$ python -q
>>> import numpy as np
>>> from numpy import linalg as LA
>>> np.set_printoptions(precision=2, suppress=True, linewidth=140, legacy="1.25")
>>> M = np.loadtxt("arr.csv", delimiter=",")
>>> M
array([[-0.19, -0.15,  0.79,  0.17,  0.54],
       [ 0.23, -0.8 ,  0.15, -0.5 , -0.19],
       [-0.39, -0.58, -0.41,  0.58,  0.12],
       [-0.74,  0.07, -0.19, -0.6 ,  0.23],
       [ 0.46, -0.03, -0.39, -0.15,  0.78]])
>>> LA.svd(M, compute_uv=False)
array([1., 1., 1., 1., 1.])
>>> round(M[:, 3] @ M[:, 1], 2)
0.0
>>> np.round(M @ M.T, 2) + 0
array([[1., 0., 0., 0., 0.],
       [0., 1., 0., 0., 0.],
       [0., 0., 1., 0., 0.],
       [0., 0., 0., 1., 0.],
       [0., 0., 0., 0., 1.]])
>>> np.round(M.T @ M, 2) + 0
array([[1., 0., 0., 0., 0.],
       [0., 1., 0., 0., 0.],
       [0., 0., 1., 0., 0.],
       [0., 0., 0., 1., 0.],
       [0., 0., 0., 0., 1.]])
>>> def softmax(z):
...     e = np.exp(z - z.max(axis=-1, keepdims=True))
...     return e / e.sum(axis=-1, keepdims=True)
... 
>>> softmax(M).sum(axis=1)
array([1., 1., 1., 1., 1.])
>>> S = M @ M.T / np.sqrt(5)
>>> softmax(S)[4] @ M
array([-0.06, -0.27, -0.05, -0.11,  0.34])
>>> softmax(S)
array([[0.28, 0.18, 0.18, 0.18, 0.18],
       [0.18, 0.28, 0.18, 0.18, 0.18],
       [0.18, 0.18, 0.28, 0.18, 0.18],
       [0.18, 0.18, 0.18, 0.28, 0.18],
       [0.18, 0.18, 0.18, 0.18, 0.28]])
>>> P = np.triu(np.array([[2, -1, -1, 0, -2],
...     [-1, -3, 1, 2, 1],
...     [-3, -3, 3, -1, 3],
...     [3, 1, -1, 0, 2],
...     [0, 1, 0, -3, 0]]), 1) + np.eye(5)
>>> out = P @ M @ LA.inv(P)
>>> LA.matrix_rank(out)
5
>>> round(LA.det(out), 2)
1.0
>>> np.poly(out)
array([ 1.  ,  1.22,  0.36, -0.36, -1.22, -1.  ])
>>> (M + M.T) / 2
array([[-0.19,  0.04,  0.2 , -0.28,  0.5 ],
       [ 0.04, -0.8 , -0.21, -0.21, -0.11],
       [ 0.2 , -0.21, -0.41,  0.19, -0.14],
       [-0.28, -0.21,  0.19, -0.6 ,  0.04],
       [ 0.5 , -0.11, -0.14,  0.04,  0.78]])
>>> np.sort(np.abs(LA.eigvals(M)))
array([1., 1., 1., 1., 1.])
>>> round(LA.det(M), 2)
1.0
